$ python3 -q
>>> import numpy as np
>>> np.set_printoptions(precision=2, suppress=True, linewidth=160)
>>> rd = lambda a: np.round(a, 2) + 0
>>> E = np.load("m.npy")
>>> E
array([[ 6,  3],
       [ 4,  2],
       [-6, -3],
       [ 4,  2],
       [-6, -3]])
>>> rng = np.random.default_rng(4042)
>>> M2 = E + rng.integers(-2, 3, (5, 1)) @ rng.integers(-2, 3, (1, 2))
>>> M2
array([[ 2,  7],
       [ 8, -2],
       [-4, -5],
       [ 4,  2],
       [-2, -7]])
>>> rd(np.linalg.svd(M2 - E, compute_uv=False))
array([10.2,  0. ])
>>> np.linalg.matrix_rank(M2 - E, tol=1e-8)
np.int64(1)
>>> M2 - E
array([[-4,  4],
       [ 4, -4],
       [ 2, -2],
       [ 0,  0],
       [ 4, -4]])
>>> Uu, sigma, vt = np.linalg.svd(E)
>>> V = vt[:(sigma > 1e-8).sum()]
>>> x0 = E[1] + 2 * E[0] + rng.integers(2) * np.eye(2)[0]
>>> x0
array([17.,  8.])
>>> np.linalg.matrix_rank(np.vstack([E, x0]))
np.int64(2)
>>> np.argsort(-np.linalg.norm(E, axis=0).round(6), kind="stable")[:3]
array([0, 1])
>>> np.linalg.matrix_rank(E, rtol=0.1)
np.int64(1)
>>> [round(float(x), 2) for x in np.linalg.svd(E, compute_uv=False)[:3]]
[13.23, 0.0]
>>> J = np.load("case8.npy")
>>> J
array([[0, 0, 0, 0, 0],
       [0, 0, 0, 1, 0],
       [0, 0, 0, 0, 0],
       [0, 1, 0, 0, 0],
       [0, 0, 0, 0, 0]])
>>> Uu, sigma, vt = np.linalg.svd(J)
>>> V = vt[:(sigma > 1e-8).sum()]
>>> x0 = J[0] + 3 * J[2] + rng.integers(2) * np.eye(5)[0]
>>> x0
array([0., 0., 0., 0., 0.])
>>> np.allclose(V.T @ V @ x0, x0)
True
>>> rd(np.linalg.norm(x0 - V.T @ V @ x0))
np.float64(0.0)
>>> V.T @ V
array([[0., 0., 0., 0., 0.],
       [0., 1., 0., 0., 0.],
       [0., 0., 0., 0., 0.],
       [0., 0., 0., 1., 0.],
       [0., 0., 0., 0., 0.]])
>>> np.diag(V.T @ V)
array([0., 1., 0., 1., 0.])
>>> data = np.load("sample0.npy")
>>> data
array([[0, 1, 0, 0, 0, 0],
       [1, 0, 0, 0, 0, 0],
       [0, 0, 0, 0, 1, 1],
       [0, 0, 0, 0, 1, 0],
       [0, 0, 1, 1, 0, 0],
       [0, 0, 1, 0, 0, 0]])
>>> G = data.T @ data
>>> np.diag(G)
array([1, 1, 2, 1, 2, 1])
>>> np.linalg.matrix_rank(G)
np.int64(6)
>>> rd(np.linalg.eigvalsh(G)[::-1])
array([2.62, 2.62, 1.  , 1.  , 0.38, 0.38])
>>> rd(np.linalg.svd(data, compute_uv=False) ** 2)
array([2.62, 2.62, 1.  , 1.  , 0.38, 0.38])
>>> np.argsort(-np.linalg.norm(J, axis=0).round(6), kind="stable")[:3]
array([1, 3, 0])
>>> rd(np.linalg.norm(J, 2) / np.linalg.norm(J))
np.float64(0.71)
>>> [round(float(x), 2) for x in np.linalg.svd(J, compute_uv=False)[:3]]
[1.0, 1.0, 0.0]
>>> rd(np.linalg.eigvalsh(data).min())
np.float64(-1.62)
>>> [round(float(np.linalg.det(data[:i, :i])), 2) + 0 for i in range(1, 7)]
[0.0, -1.0, 0.0, 0.0, 0.0, -1.0]
>>> try:
...     np.linalg.cholesky(data)
... except np.linalg.LinAlgError as e:
...     print(e)
... 
Matrix is not positive definite
